$ python -q
>>> import numpy as np
>>> np.set_printoptions(precision=2, suppress=True, linewidth=100, floatmode="fixed")
>>> rnd = lambda a: np.round(a, 2) + 0
>>> F = np.array([[8, 2, 4, 9, 5, 2, 0],
...     [3, 7, 5, 9, 7, 9, 3],
...     [6, 2, 9, 5, 3, 0, 3],
...     [3, 9, 6, 0, 9, 0, 1],
...     [7, 9, 3, 0, 0, 6, 5],
...     [6, 0, 3, 0, 7, 2, 5],
...     [5, 2, 4, 1, 0, 5, 8]])
>>> rng = np.random.default_rng(19)
>>> lab = rng.permutation(7)
>>> M2 = F[:, lab] * rng.choice([-1, 1], 7)
>>> M2
array([[-5, -4, -2, -8,  2,  9,  0],
       [-7, -5, -7, -3,  9,  9,  3],
       [-3, -9, -2, -6,  0,  5,  3],
       [-9, -6, -9, -3,  0,  0,  1],
       [ 0, -3, -9, -7,  6,  0,  5],
       [-7, -3,  0, -6,  2,  0,  5],
       [ 0, -4, -2, -5,  5,  1,  8]])
>>> left, _, vt = np.linalg.svd(F.T @ M2)
>>> rnd(np.linalg.lstsq(F, M2)[0])
array([[ 0.00,  0.00,  0.00, -1.00,  0.00,  0.00,  0.00],
       [ 0.00,  0.00, -1.00,  0.00,  0.00,  0.00,  0.00],
       [ 0.00, -1.00,  0.00,  0.00,  0.00,  0.00,  0.00],
       [ 0.00,  0.00,  0.00,  0.00,  0.00,  1.00,  0.00],
       [-1.00,  0.00,  0.00,  0.00,  0.00,  0.00,  0.00],
       [ 0.00,  0.00,  0.00,  0.00,  1.00,  0.00,  0.00],
       [ 0.00,  0.00,  0.00,  0.00,  0.00,  0.00,  1.00]])
>>> lab
array([4, 2, 1, 0, 5, 3, 6])
>>> rnd(left @ vt)
array([[ 0.00,  0.00,  0.00, -1.00,  0.00,  0.00,  0.00],
       [ 0.00,  0.00, -1.00,  0.00,  0.00,  0.00,  0.00],
       [ 0.00, -1.00,  0.00,  0.00,  0.00,  0.00,  0.00],
       [ 0.00,  0.00,  0.00,  0.00,  0.00,  1.00,  0.00],
       [-1.00,  0.00,  0.00,  0.00,  0.00,  0.00,  0.00],
       [ 0.00,  0.00,  0.00,  0.00,  1.00,  0.00,  0.00],
       [ 0.00,  0.00,  0.00,  0.00,  0.00,  0.00,  1.00]])
>>> lab = rng.permutation(7)
>>> lab
array([3, 4, 5, 1, 0, 6, 2])
>>> M2 = F[lab][:, lab]
>>> print(rnd(np.linalg.det(M2)), rnd(np.linalg.det(F[lab])))
790283.0 -790283.0
>>> np.diag(M2)
array([0, 0, 2, 7, 8, 8, 9])
>>> x = np.array([0, 0, -4, -2, -5, 3, 6])
>>> rhs = F @ x
>>> beta, lr = np.zeros(7), 1 / np.linalg.norm(F, 2) ** 2
>>> for i in range(6):
...     beta -= lr * F.T @ (F @ beta - rhs)
...     if i % 2 == 0: print(i, round(np.linalg.norm(F @ beta - rhs), 2))
... 
0 87.31
2 64.72
4 48.13
>>> rnd(np.linalg.cond(F))
np.float64(43.63)
>>> rnd(beta)
array([-0.07, -0.36, -1.73, -2.20, -3.50,  2.06,  2.48])
